>>> import numpy as np
>>> import numpy.linalg as la
>>> np.set_printoptions(precision=3, suppress=True, linewidth=100)
>>> M = np.load("m.npy")
>>> print(M)
[[0.417 0.25  0.083 0.    0.25 ]
 [0.    0.667 0.    0.167 0.167]
 [0.294 0.294 0.118 0.059 0.235]
 [0.333 0.267 0.133 0.067 0.2  ]
 [0.294 0.118 0.059 0.294 0.235]]
>>> th = np.radians(45)
>>> R = np.eye(5)
>>> R[2, 2] = R[3, 3] = np.cos(th)
>>> R[2, 3], R[3, 2] = -np.sin(th), np.sin(th)
>>> print(R)
[[ 1.     0.     0.     0.     0.   ]
 [ 0.     1.     0.     0.     0.   ]
 [ 0.     0.     0.707 -0.707  0.   ]
 [ 0.     0.     0.707  0.707  0.   ]
 [ 0.     0.     0.     0.     1.   ]]
>>> out = M @ R.T
>>> print(np.allclose(M @ M.T, out @ out.T))
True
>>> print(la.svd(M, compute_uv=False), la.svd(out, compute_uv=False))
[1.101 0.507 0.257 0.062 0.03 ] [1.101 0.507 0.257 0.062 0.03 ]
>>> print(np.abs(out - M).max(axis=0))
[0.    0.    0.225 0.075 0.   ]
>>> print(round(la.det(R), 3), np.round(np.trace(R), 3))
1.0 4.414
>>> rng = np.random.default_rng(374510)
>>> out = M + rng.integers(-2, 3, (5, 3)) @ rng.integers(-2, 3, (3, 5))
>>> print(out)
[[ 2.417  0.25  -2.917  0.     1.25 ]
 [-4.    -3.333  7.     0.167 -0.833]
 [ 0.294 -3.706  1.118  0.059  1.235]
 [ 2.333  0.267 -2.867  0.067  1.2  ]
 [ 2.294  2.118 -1.941 -1.706  0.235]]
>>> print(la.matrix_rank(out - M, tol=1e-8))
3
>>> print(np.abs(out - M).sum(axis=1))
[ 6. 16.  6.  6.  8.]
>>> print(la.cond(out) > 100)
True
>>> print(np.round(la.norm(out, 2) / la.norm(out), 3))
0.921
>>> print(np.argsort(-la.norm(out, axis=0).round(6), kind="stable")[:3])
[2 0 1]
>>> A = np.array([[2, 0, 0, 0, 0, 0, 0],
...     [2, -1, 0, 0, 0, 0, 0],
...     [0, 1, -3, 0, 0, 0, 0],
...     [1, 2, 1, -2, 0, 0, 0],
...     [-1, 2, -2, -3, -3, 0, 0],
...     [-3, -2, 2, -1, 1, 3, 0],
...     [1, 2, -3, -2, 2, 0, -1]])
>>> print(la.matrix_rank(A - A[0, 0] * np.eye(7)))
6
>>> print(np.sort(la.eigvals(A)))
[-3. -3. -2. -1. -1.  2.  3.]
>>> print([int(la.matrix_rank(la.matrix_power(A, p))) for p in range(1, 8)])
[7, 7, 7, 7, 7, 7, 7]
>>> print(A @ A)
[[  4   0   0   0   0   0   0]
 [  2   1   0   0   0   0   0]
 [  2  -4   9   0   0   0   0]
 [  4  -5  -5   4   0   0   0]
 [  2 -16   9  15   9   0   0]
 [-21  -2  -3  -4   0   9   0]
 [  1  -7   6   0  -8   0   1]]
>>> arr = rng.normal(size=(35, 6)) + 10 * np.array([-7, -7, -2, -7, -1, 4])
>>> print(arr)
[[-69.2   -69.227 -19.59  -70.833 -10.656  39.915]
 [-70.334 -68.887 -21.314 -70.213 -10.115  38.991]
 [-69.696 -67.749 -20.373 -70.585 -11.523  40.134]
 [-72.309 -70.44  -20.578 -70.074  -9.795  39.688]
 [-69.579 -68.121 -20.664 -71.898  -9.496  40.664]
 [-68.359 -69.076 -20.833 -70.421  -8.633  39.626]
 [-69.722 -71.397 -20.017 -69.58  -10.055  40.593]
 [-72.651 -70.354 -19.605 -68.808  -9.049  38.82 ]
 [-69.304 -70.195 -20.123 -72.379  -9.446  39.376]
 [-70.356 -70.107 -19.977 -68.013 -10.085  39.77 ]
 [-70.09  -69.401 -20.205 -70.146 -11.634  40.269]
 [-70.762 -67.788 -18.01  -71.231 -12.274  42.371]
 [-69.918 -70.855 -19.899 -69.037  -9.45   38.645]
 [-70.165 -69.532 -20.512 -68.523 -10.324  40.822]
 [-69.568 -69.662 -20.29  -69.959 -11.656  40.098]
 [-71.469 -72.129 -19.977 -70.609  -9.109  39.976]
 [-70.554 -70.118 -20.413 -70.143 -10.6    39.824]
 [-68.846 -70.069 -19.265 -70.001 -10.306  40.692]
 [-69.619 -69.098 -20.072 -70.995  -8.705  40.186]
 [-70.887 -69.175 -20.546 -71.04  -11.409  38.475]
 [-68.407 -70.275 -20.261 -71.011  -9.725  39.099]
 [-70.07  -68.599 -20.25  -69.34  -10.746  41.027]
 [-71.578 -69.411 -20.519 -69.708 -11.257  38.949]
 [-70.91  -70.454 -20.348 -69.642  -9.326  40.139]
 [-68.41  -70.982 -18.207 -68.961  -9.005  40.797]
 [-71.259 -71.479 -20.528 -69.514 -11.384  40.471]
 [-72.043 -68.202 -20.394 -69.131 -11.108  40.741]
 [-70.639 -69.676 -18.611 -69.05   -9.403  40.383]
 [-69.344 -70.671 -19.526 -68.913  -9.726  40.235]
 [-69.999 -70.053 -20.646 -69.854 -10.714  39.292]
 [-69.961 -71.571 -20.34  -70.799  -9.635  40.833]
 [-71.096 -70.611 -19.021 -67.645 -10.594  39.046]
 [-70.967 -70.253 -19.368 -71.013 -11.463  41.952]
 [-69.233 -68.422 -18.791 -71.391 -12.807  41.081]
 [-70.418 -68.483 -20.847 -69.954 -10.908  40.436]]
>>> x0 = np.array([7, -3, -9, 7, 9, -7])
>>> y = arr @ x0
>>> print(la.solve(arr.T @ arr, arr.T @ y))
[ 7. -3. -9.  7.  9. -7.]
>>> y = y + 0.1 * rng.normal(size=35)
>>> print(y)
[ -971.519  -949.278  -979.857  -966.028  -970.17   -931.845  -955.566  -955.832  -960.732
  -947.512  -978.161 -1035.634  -936.544  -956.23   -970.674  -960.159  -964.913  -965.852
  -956.115  -973.011  -943.962  -971.726  -969.977  -954.314  -951.337  -971.831  -985.25
  -968.467  -949.079  -954.413  -960.13   -956.917 -1005.593 -1012.851  -970.746]
>>> beta, *_ = la.lstsq(arr, y)
>>> print(beta)
[ 6.996 -3.012 -9.005  7.012  8.985 -7.012]
>>> print([round(float(la.norm(la.solve(arr.T @ arr + lam * np.eye(6), arr.T @ y))), 2) for lam in (0, 1, 10, 100)])
[17.84, 17.39, 14.84, 9.17]
